$ python3 -q
>>> import numpy as np
>>> import numpy.linalg as la
>>> np.set_printoptions(precision=2, suppress=True, linewidth=100, floatmode="fixed")
>>> X = np.loadtxt("block12.csv", delimiter=",")
>>> print(X)
[[ 1.00  0.00  0.00  0.00  0.00  0.00  0.00  0.00  0.00]
 [ 0.00  1.00  0.00  0.00  0.00  0.00  0.00  0.00  0.00]
 [ 0.00  0.00  1.00  0.00  0.00  0.00  0.00  0.00  0.00]
 [ 0.00  0.00  0.00  1.00  0.00  0.00  0.00  0.00  0.00]
 [ 0.00  0.00  0.00  0.00  1.00  0.00  0.00  0.00  0.00]
 [ 0.00  0.00  0.00  0.00  0.00 -0.71  0.00  0.00  0.71]
 [ 0.00  0.00  0.00  0.00  0.00  0.00  1.00  0.00  0.00]
 [ 0.00  0.00  0.00  0.00  0.00  0.00  0.00  1.00  0.00]
 [ 0.00  0.00  0.00  0.00  0.00 -0.71  0.00  0.00 -0.71]]
>>> O, evecs = la.qr(X[:, :4])[0], la.qr(X[:, 4:])[0]
>>> sigma = la.svd(O.T @ evecs, compute_uv=False)
>>> print(round(float(la.norm(O @ O.T - evecs @ evecs.T, 2)), 2))
1.0
>>> print((sigma > 0.9).sum())
0
>>> print(np.degrees(np.arccos(sigma.clip(0, 1))))
[90.00 90.00 90.00 90.00]
>>> U, sigma = la.svd(X)
Traceback (most recent call last):
  File "<python-input-10>", line 1, in <module>
    U, sigma = la.svd(X)
    ^^^^^^^^
ValueError: too many values to unpack (expected 2)
>>> U, sigma, vt = la.svd(X, full_matrices=False)
>>> print(np.round(U.T @ U, 2) + 0)
[[1.00 0.00 0.00 0.00 0.00 0.00 0.00 0.00 0.00]
 [0.00 1.00 0.00 0.00 0.00 0.00 0.00 0.00 0.00]
 [0.00 0.00 1.00 0.00 0.00 0.00 0.00 0.00 0.00]
 [0.00 0.00 0.00 1.00 0.00 0.00 0.00 0.00 0.00]
 [0.00 0.00 0.00 0.00 1.00 0.00 0.00 0.00 0.00]
 [0.00 0.00 0.00 0.00 0.00 1.00 0.00 0.00 0.00]
 [0.00 0.00 0.00 0.00 0.00 0.00 1.00 0.00 0.00]
 [0.00 0.00 0.00 0.00 0.00 0.00 0.00 1.00 0.00]
 [0.00 0.00 0.00 0.00 0.00 0.00 0.00 0.00 1.00]]
>>> print(sigma / sigma[0])
[1.00 1.00 1.00 1.00 1.00 1.00 1.00 1.00 1.00]
>>> print(np.round(U.T @ X @ vt.T, 2) + 0)
[[1.00 0.00 0.00 0.00 0.00 0.00 0.00 0.00 0.00]
 [0.00 1.00 0.00 0.00 0.00 0.00 0.00 0.00 0.00]
 [0.00 0.00 1.00 0.00 0.00 0.00 0.00 0.00 0.00]
 [0.00 0.00 0.00 1.00 0.00 0.00 0.00 0.00 0.00]
 [0.00 0.00 0.00 0.00 1.00 0.00 0.00 0.00 0.00]
 [0.00 0.00 0.00 0.00 0.00 1.00 0.00 0.00 0.00]
 [0.00 0.00 0.00 0.00 0.00 0.00 1.00 0.00 0.00]
 [0.00 0.00 0.00 0.00 0.00 0.00 0.00 1.00 0.00]
 [0.00 0.00 0.00 0.00 0.00 0.00 0.00 0.00 1.00]]
>>> print(sigma)
[1.00 1.00 1.00 1.00 1.00 1.00 1.00 1.00 1.00]
>>> print((sigma > 1e-8).sum())
9
>>> print(vt @ vt.T)
[[1.00 0.00 0.00 0.00 0.00 0.00 0.00 0.00 0.00]
 [0.00 1.00 0.00 0.00 0.00 0.00 0.00 0.00 0.00]
 [0.00 0.00 1.00 0.00 0.00 0.00 0.00 0.00 0.00]
 [0.00 0.00 0.00 1.00 0.00 0.00 0.00 0.00 0.00]
 [0.00 0.00 0.00 0.00 1.00 0.00 0.00 0.00 0.00]
 [0.00 0.00 0.00 0.00 0.00 1.00 0.00 0.00 0.00]
 [0.00 0.00 0.00 0.00 0.00 0.00 1.00 0.00 0.00]
 [0.00 0.00 0.00 0.00 0.00 0.00 0.00 1.00 0.00]
 [0.00 0.00 0.00 0.00 0.00 0.00 0.00 0.00 1.00]]
